% python3 -q
>>> import numpy as np
>>> np.set_printoptions(suppress=True, linewidth=100)
>>> arr = np.load("data.npy")
>>> print(arr)
[[ 9.3 -8.   5.  -8. ]
 [-8.   8.3  2.   8. ]
 [-1.   7.  -8.7 -4. ]
 [ 9.  -8.   5.  -7.7]]
>>> round(np.trace(arr), 3)
np.float64(1.2)
>>> assert arr == arr.T
Traceback (most recent call last):
  File "<python-input-5>", line 1, in <module>
    assert arr == arr.T
           ^^^^^^^^^^^^
ValueError: The truth value of an array with more than one element is ambiguous. Use a.any() or a.all()
>>> np.round(np.abs(np.linalg.eigvals(arr)).max(), 3)
np.float64(9.425)
>>> np.round(np.linalg.det(arr), 3)
np.float64(52.628)
>>> K = np.loadtxt("m.csv", delimiter=",")
>>> K.round(3)
array([[ 0.091, -0.182, -0.545, -0.182, -0.545, -0.545, -0.182],
       [-0.182,  0.964, -0.109, -0.036, -0.109, -0.109, -0.036],
       [-0.545, -0.109,  0.673, -0.109, -0.327, -0.327, -0.109],
       [-0.182, -0.036, -0.109,  0.964, -0.109, -0.109, -0.036],
       [-0.545, -0.109, -0.327, -0.109,  0.673, -0.327, -0.109],
       [-0.545, -0.109, -0.327, -0.109, -0.327,  0.673, -0.109],
       [-0.182, -0.036, -0.109, -0.036, -0.109, -0.109,  0.964]])
>>> # columns are unit length and at right angles
>>> [round(float(np.linalg.det(K[:i, :i])), 2) + 0 for i in range(1, 8)]
[0.09, 0.05, -0.27, -0.31, -0.64, -0.96, -1.0]
>>> np.all(np.linalg.eigvalsh(K) > 0)
np.False_
>>> x0 = np.array([0, 1, 1, 3, 3, 0, 1])
>>> np.round(K @ x0, 3)
array([-3.091,  0.382, -0.855,  2.382,  1.145, -1.855,  0.382])
>>> np.round(np.einsum("ij,j->i", K, x0), 3)
array([-3.091,  0.382, -0.855,  2.382,  1.145, -1.855,  0.382])
>>> np.linalg.norm(K @ x0) <= np.linalg.norm(K, 2) * np.linalg.norm(x0) + 1e-9
np.True_
>>> np.round(K @ np.ones(7), 3)
array([-2.091,  0.382, -0.855,  0.382, -0.855, -0.855,  0.382])
>>> np.sign((K @ x0).round(6))
array([-1.,  1., -1.,  1.,  1., -1.,  1.])
>>> data = np.load("w.npy")
>>> print(data)
[[ 8.05 -1.   -1.    7.  ]
 [ 9.   -3.95 -4.    0.  ]
 [ 9.   -9.    4.05  4.  ]
 [ 8.   -1.   -1.    7.05]]
>>> def softmax(z):
...     e = np.exp(z - z.max(axis=-1, keepdims=True))
...     return e / e.sum(axis=-1, keepdims=True)
... 
>>> np.round(softmax(data[1] + 5), 3) + 0
array([1., 0., 0., 0.])
>>> np.round(softmax(data).sum(axis=1), 3)
array([1., 1., 1., 1.])
>>> np.round(softmax(data[1]), 3) + 0
array([1., 0., 0., 0.])
>>> scores = data @ data.T / np.sqrt(4)
>>> print(softmax(scores).round(6).argmax(axis=1))
[0 1 2 0]
